In [1]: import numpy as np

In [2]: np.set_printoptions(precision=2, suppress=True, linewidth=100)

In [3]: def rd(a):
   ...:     return np.round(a, 2) + 0
   ...: 

In [4]: A = np.load("dump.npy")

In [5]: A
Out[5]: 
array([[9., 2., 4., 4.],
       [2., 6., 2., 2.],
       [4., 2., 9., 4.],
       [4., 2., 4., 9.]])

In [6]: # equal to its transpose

In [7]: evals, evecs = np.linalg.eigh(A)

In [8]: rd(np.linalg.eigvalsh(A + 2 * np.eye(4)))
Out[8]: array([ 7.,  7.,  7., 20.])

In [9]: rd(evecs.T @ A @ evecs)
Out[9]: 
array([[ 5.,  0.,  0.,  0.],
       [ 0.,  5.,  0.,  0.],
       [ 0.,  0.,  5.,  0.],
       [ 0.,  0.,  0., 18.]])

In [10]: rd(evecs @ np.diag(evals) @ evecs.T)
Out[10]: 
array([[9., 2., 4., 4.],
       [2., 6., 2., 2.],
       [4., 2., 9., 4.],
       [4., 2., 4., 9.]])

In [11]: rd(np.linalg.eigvalsh(A @ A))
Out[11]: array([ 25.,  25.,  25., 324.])

In [12]: m1 = np.array([[0, 0, 1, 0], [0, 0, 0, 1], [1, 0, 0, 0], [0, 1, 0, 0]])

In [13]: # columns are unit length and at right angles

In [14]: W = np.array([[3, 0, 5, 0, 4], [0, 1, 1, 5, 4], [5, 1, 5, 3, 4], [5, 1, 4, 3, 1]])

In [15]: b = np.array([2, -1, 2, -1, -2])

In [16]: hid = np.maximum(m1 @ W + b, 0)

In [17]: (hid > 0).mean(axis=0)
Out[17]: array([1.  , 0.  , 1.  , 0.75, 0.75])

In [18]: hid
Out[18]: 
array([[7, 0, 7, 2, 2],
       [7, 0, 6, 2, 0],
       [5, 0, 7, 0, 2],
       [2, 0, 3, 4, 2]])

In [19]: cent = np.array([[3, 3], [0, 3], [3, 0], [1, 0], [2, 2]])

In [20]: (hid @ cent).round(6).argmax(axis=1)
Out[20]: array([0, 0, 0, 0])

In [21]: hid @ cent
Out[21]: 
array([[48, 25],
       [41, 21],
       [40, 19],
       [23, 10]])

In [22]: M = np.loadtxt("x.csv", delimiter=",")

In [23]: rd(M)
Out[23]: 
array([[ 0.05, -0.07, -0.2 ],
       [-0.07,  1.  , -0.01],
       [-0.2 , -0.01,  0.96]])

In [24]: P = np.triu(np.array([[1, -2, -1], [3, 2, 0], [0, -2, 0]]), 1) + np.eye(3)

In [25]: A2 = P @ M @ np.linalg.inv(P)

In [26]: np.linalg.matrix_rank(A2)
Out[26]: np.int64(2)

In [27]: rd(np.poly(A2))
Out[27]: array([ 1., -2.,  1.,  0.])

In [28]: rd(np.linalg.det(A2))
Out[28]: np.float64(0.0)

In [29]: r0, v = M[1], M[2]

In [30]: rd(r0 @ r0)
Out[30]: np.float64(1.0)

In [31]: rd(r0 @ v)
Out[31]: np.float64(-0.01)

In [32]: p = (r0 @ v) / (r0 @ r0) * r0

In [33]: rd((v - p) @ r0)
Out[33]: np.float64(0.0)

In [34]: rd(p)
Out[34]: array([ 0.  , -0.01,  0.  ])

In [35]: feats = np.load("w.npy")

In [36]: feats
Out[36]: 
array([[-0.96,  0.75,  0.51],
       [ 0.  ,  0.  ,  0.  ],
       [ 0.67, -0.4 , -0.24],
       [ 0.99, -0.91, -0.71],
       [ 1.  , -0.95, -0.78],
       [-0.26,  0.14,  0.08],
       [-0.49,  0.27,  0.16],
       [-0.97,  0.81,  0.56],
       [ 0.98, -0.85, -0.62],
       [ 0.92, -0.69, -0.45],
       [-0.87,  0.6 ,  0.38],
       [-0.26,  0.14,  0.08],
       [ 0.97, -0.81, -0.56],
       [-0.87,  0.6 ,  0.38],
       [ 0.96, -0.75, -0.51]])

In [37]: # rows 5 and 11 are equal

In [38]: Xs = feats - feats.mean(axis=0)

In [39]: left, sigma, Vh = np.linalg.svd(Xs, full_matrices=False)

In [40]: np.linalg.matrix_rank(Xs)
Out[40]: np.int64(3)

In [41]: rd(Xs.mean(axis=0))
Out[41]: array([0., 0., 0.])

In [42]: z = feats[:, 2] > np.median(feats[:, 2])

In [43]: r0 = feats[z].mean(axis=0) - feats[~z].mean(axis=0)

In [44]: np.argsort(-np.abs(r0).round(6), kind="stable")
Out[44]: array([0, 1, 2])

In [45]: feats.sum(axis=0)
Out[45]: array([ 1.81, -2.05, -1.72])

In [46]: np.abs(feats).max()
Out[46]: np.float64(1.0)

In [47]: feats.shape
Out[47]: (15, 3)

In [48]: rd(feats.mean(axis=0))
Out[48]: array([ 0.12, -0.14, -0.11])

In [49]: rd(feats.sum(axis=1))
Out[49]: 
array([ 0.3 ,  0.  ,  0.03, -0.63, -0.73, -0.04, -0.06,  0.4 , -0.49, -0.22,  0.11, -0.04, -0.4 ,
        0.11, -0.3 ])

In [50]: rd(np.linalg.norm(feats))
Out[50]: np.float64(4.41)

In [51]: x0 = np.array([1, 2, 3])

In [52]: rhs = feats @ x0

In [53]: rd(np.linalg.pinv(feats) @ feats)
Out[53]: 
array([[1., 0., 0.],
       [0., 1., 0.],
       [0., 0., 1.]])

In [54]: rd(np.linalg.solve(feats.T @ feats, feats.T @ rhs))
Out[54]: array([1., 2., 3.])

In [55]: rng = np.random.default_rng(76)

In [56]: rhs = rhs + 0.1 * rng.normal(size=15)

In [57]: rd(rhs)
Out[57]: 
array([ 2.01,  0.18, -0.75, -2.91, -3.13,  0.1 ,  0.59,  2.47, -2.44, -1.97,  1.38,  0.31, -2.3 ,
        1.39, -1.95])

In [58]: b, *_ = np.linalg.lstsq(feats, rhs)

In [59]: rd(np.linalg.norm(rhs - feats @ b))
Out[59]: np.float64(0.38)

In [60]: rd(feats.T @ (rhs - feats @ b))
Out[60]: array([0., 0., 0.])

In [61]: [round(float(np.linalg.norm(np.linalg.solve(feats.T @ feats + lam * np.eye(3), feats.T @ rhs))), 2) for lam in (0, 1, 10, 100)]
Out[61]: [4.53, 1.59, 1.07, 0.26]

In [62]: X = np.load("sample14.npy")

In [63]: X
Out[63]: 
array([[ 0,  0,  7],
       [ 0,  0,  4],
       [ 0,  0,  7],
       [ 9, 11,  0],
       [ 6,  8,  0],
       [ 3,  5,  0],
       [ 0,  2,  1],
       [ 9, 11,  0],
       [ 0,  0,  7],
       [ 6,  8,  0],
       [ 0,  0,  4],
       [ 9, 11,  0]])

In [64]: z = X[:, 0] > np.median(X[:, 0])

In [65]: r0 = X[z].mean(axis=0) - X[~z].mean(axis=0)

In [66]: (((X - X.mean(axis=0)) @ r0 > 0) == z).mean()
Out[66]: np.float64(1.0)

In [67]: ((X - X.mean(axis=0)) @ r0 > 0).astype(int)
Out[67]: array([0, 0, 0, 1, 1, 1, 0, 1, 0, 1, 0, 1])

In [68]: cov = np.cov(X, rowvar=False)

In [69]: rd(X.std(axis=0))
Out[69]: array([3.84, 4.64, 2.96])

In [70]: rd(cov)
Out[70]: 
array([[ 16.09,  19.27,  -9.55],
       [ 19.27,  23.52, -12.55],
       [ -9.55, -12.55,   9.55]])

In [71]: cov.shape
Out[71]: (3, 3)

In [72]: np.argsort(-X.std(axis=0).round(6), kind="stable")
Out[72]: array([1, 0, 2])

In [73]: rd(np.corrcoef(X[:, 2], X[:, 0])[0, 1])
Out[73]: np.float64(-0.77)

In [74]: np.argwhere(np.triu(np.abs(np.corrcoef(X.T)) > 0.8, 1))
Out[74]: 
array([[0, 1],
       [1, 2]])

In [75]: rd(np.linalg.eigvalsh(cov)[::-1])
Out[75]: array([46.2 ,  2.9 ,  0.05])

In [76]: np.median(X, axis=0)
Out[76]: array([1.5, 3.5, 0.5])

In [77]: rd(np.polyfit(X[:, 2], X[:, 0], 1))
Out[77]: array([-1.,  6.])

In [78]: Xs = X - X.mean(axis=0)

In [79]: left, sigma, Vh = np.linalg.svd(Xs, full_matrices=False)

In [80]: np.searchsorted(np.cumsum(sigma ** 2) / (sigma ** 2).sum(), 0.9) + 1
Out[80]: np.int64(1)

In [81]: np.linalg.matrix_rank(Xs)
Out[81]: np.int64(3)

In [82]: rd(np.abs(Vh[-1]))
Out[82]: array([0.71, 0.68, 0.19])

In [83]: np.abs(left[:, 0]).argmax()
Out[83]: np.int64(3)

In [84]: rd(sigma ** 2 / (sigma ** 2).sum())
Out[84]: array([0.94, 0.06, 0.  ])

In [85]: rd(Xs.mean(axis=0))
Out[85]: array([0., 0., 0.])

In [86]: rd(Vh[0] * np.sign(Vh[0, np.abs(Vh[0]).argmax()]))
Out[86]: array([ 0.58,  0.71, -0.39])

In [87]: (np.sign(left[:, 0]) == np.sign(left[0, 0])).astype(int)
Out[87]: array([1, 1, 1, 0, 0, 0, 1, 0, 1, 0, 1, 0])

In [88]: z = rng.permutation(3)

In [89]: A2 = X[:, z] * rng.choice([-1, 1], 3)

In [90]: A2
Out[90]: 
array([[  0,   0,  -7],
       [  0,   0,  -4],
       [  0,   0,  -7],
       [  9, -11,   0],
       [  6,  -8,   0],
       [  3,  -5,   0],
       [  0,  -2,  -1],
       [  9, -11,   0],
       [  0,   0,  -7],
       [  6,  -8,   0],
       [  0,   0,  -4],
       [  9, -11,   0]])

In [91]: left, _, Vh = np.linalg.svd(X.T @ A2)

In [92]: rd(left @ Vh)
Out[92]: 
array([[ 1.,  0.,  0.],
       [ 0., -1.,  0.],
       [ 0.,  0., -1.]])

In [93]: arr = np.load("layer17.npy")

In [94]: arr
Out[94]: 
array([[ 0.7, -1. , -0.3, -2.2],
       [ 1.3, -0.9,  0.4,  0.4],
       [-2.5,  0.2,  1.6,  0.4],
       [ 0.5, -1.2, -0.4,  2.1]])

In [95]: arr.ravel(order="F")
Out[95]: 
array([ 0.7,  1.3, -2.5,  0.5, -1. , -0.9,  0.2, -1.2, -0.3,  0.4,  1.6, -0.4, -2.2,  0.4,  0.4,
        2.1])

In [96]: blk = arr.reshape(4, 2, -1)

In [97]: rd(np.einsum("ihd,ihd->ih", blk, blk))
Out[97]: 
array([[1.49, 4.93],
       [2.5 , 0.32],
       [6.29, 2.72],
       [1.69, 4.57]])

In [98]: rd(blk.sum(axis=1))
Out[98]: 
array([[ 0.4, -3.2],
       [ 1.7, -0.5],
       [-0.9,  0.6],
       [ 0.1,  0.9]])

In [99]: np.swapaxes(blk, 1, 2)[2]
Out[99]: 
array([[-2.5,  1.6],
       [ 0.2,  0.4]])

In [100]: blk[:, 0]
Out[100]: 
array([[ 0.7, -1. ],
       [ 1.3, -0.9],
       [-2.5,  0.2],
       [ 0.5, -1.2]])

In [101]: O = arr.astype(float).copy()

In [102]: for j in range(4):
     ...:     O[:, j] -= O[:, :j] @ (O[:, :j].T @ O[:, j])
     ...:     O[:, j] /= np.linalg.norm(O[:, j])
     ...: 

In [103]: rd(O.T @ O)
Out[103]: 
array([[1., 0., 0., 0.],
       [0., 1., 0., 0.],
       [0., 0., 1., 0.],
       [0., 0., 0., 1.]])

In [104]: rd(O.T @ arr)
Out[104]: 
array([[ 2.95, -1.01, -1.32, -0.33],
       [ 0.  ,  1.51, -0.39, -0.62],
       [ 0.  ,  0.  ,  1.04, -0.05],
       [ 0.  ,  0.  ,  0.  ,  3.01]])

In [105]: rd(O)
Out[105]: 
array([[ 0.24, -0.5 , -0.18, -0.81],
       [ 0.44, -0.3 ,  0.83,  0.13],
       [-0.85, -0.43,  0.3 , -0.04],
       [ 0.17, -0.68, -0.43,  0.57]])

In [106]: r0 = np.array([1, 1, 0, 0])

In [107]: A2 = arr + np.outer(r0, np.eye(4)[0])

In [108]: np.linalg.matrix_rank(A2 - arr)
Out[108]: np.int64(1)

In [109]: rd(np.linalg.det(A2) / np.linalg.det(arr)), rd(1 + np.linalg.solve(arr, r0)[0])
Out[109]: (np.float64(1.33), np.float64(1.33))

In [110]: A2 = arr / np.sqrt((arr ** 2).mean(axis=1, keepdims=True))

In [111]: rd(np.linalg.norm(A2, axis=1))
Out[111]: array([2., 2., 2., 2.])

In [112]: rd(arr - arr.mean(axis=1, keepdims=True))
Out[112]: 
array([[ 1.4 , -0.3 ,  0.4 , -1.5 ],
       [ 1.  , -1.2 ,  0.1 ,  0.1 ],
       [-2.43,  0.27,  1.68,  0.48],
       [ 0.25, -1.45, -0.65,  1.85]])

In [113]: np.linalg.matrix_rank(A2) == np.linalg.matrix_rank(arr)
Out[113]: np.True_

In [114]: rd(np.einsum("ij,ji->", arr, arr))
Out[114]: np.float64(3.85)

In [115]: rd(np.linalg.det(2 * arr)), rd(np.linalg.det(arr))
Out[115]: (np.float64(221.83), np.float64(13.86))

In [116]: np.einsum("ii->", arr)
Out[116]: np.float64(3.5)

In [117]: np.kron(np.eye(2, dtype=int), arr)
Out[117]: 
array([[ 0.7, -1. , -0.3, -2.2,  0. , -0. , -0. , -0. ],
       [ 1.3, -0.9,  0.4,  0.4,  0. , -0. ,  0. ,  0. ],
       [-2.5,  0.2,  1.6,  0.4, -0. ,  0. ,  0. ,  0. ],
       [ 0.5, -1.2, -0.4,  2.1,  0. , -0. , -0. ,  0. ],
       [ 0. , -0. , -0. , -0. ,  0.7, -1. , -0.3, -2.2],
       [ 0. , -0. ,  0. ,  0. ,  1.3, -0.9,  0.4,  0.4],
       [-0. ,  0. ,  0. ,  0. , -2.5,  0.2,  1.6,  0.4],
       [ 0. , -0. , -0. ,  0. ,  0.5, -1.2, -0.4,  2.1]])

In [118]: rd(np.linalg.eigvals(arr).sum().real)
Out[118]: np.float64(3.5)

In [119]: rd(np.linalg.eigvals(arr))
Out[119]: array([-0.47+1.42j, -0.47-1.42j,  2.22+1.1j ,  2.22-1.1j ])

In [120]: W0 = np.loadtxt("a.csv", delimiter=",")

In [121]: rd(W0)
Out[121]: 
array([[-0.82, -1.23,  2.61],
       [ 0.  , -2.71, -1.28],
       [ 2.88, -0.35,  0.74]])

In [122]: A2 = np.array([[2, 1], [1, -2]])

In [123]: cent = np.kron(A2, W0)

In [124]: rd(np.linalg.norm(cent, 2)), rd(np.linalg.norm(A2, 2) * np.linalg.norm(W0, 2))
Out[124]: (np.float64(6.71), np.float64(6.71))

In [125]: cent.shape
Out[125]: (6, 6)

In [126]: E = np.array([[27, 3, -9, -1], [9, 9, -3, -3], [-18, -2, 9, 1], [-6, -6, 3, 3]])

In [127]: P = np.triu(np.array([[0, 3, 3, 0], [1, 3, 2, 1], [2, 1, 1, 0], [1, 3, 3, 2]]), 1) + np.eye(4)

In [128]: A2 = P @ arr @ np.linalg.inv(P)

In [129]: rd(np.linalg.det(A2))
Out[129]: np.float64(13.86)

In [130]: np.linalg.matrix_rank(A2)
Out[130]: np.int64(4)

In [131]: rd(P @ arr - arr @ P)
Out[131]: 
array([[-3.6, -4.2,  5.9,  3.4],
       [-4.5, -4.7,  0.7,  3.8],
       [ 0. ,  7.5,  7.1, -0.2],
       [ 0. , -1.5,  0.9,  1.2]])

In [132]: rd(np.poly(A2))
Out[132]: array([ 1.  , -3.5 ,  4.2 , -4.19, 13.86])
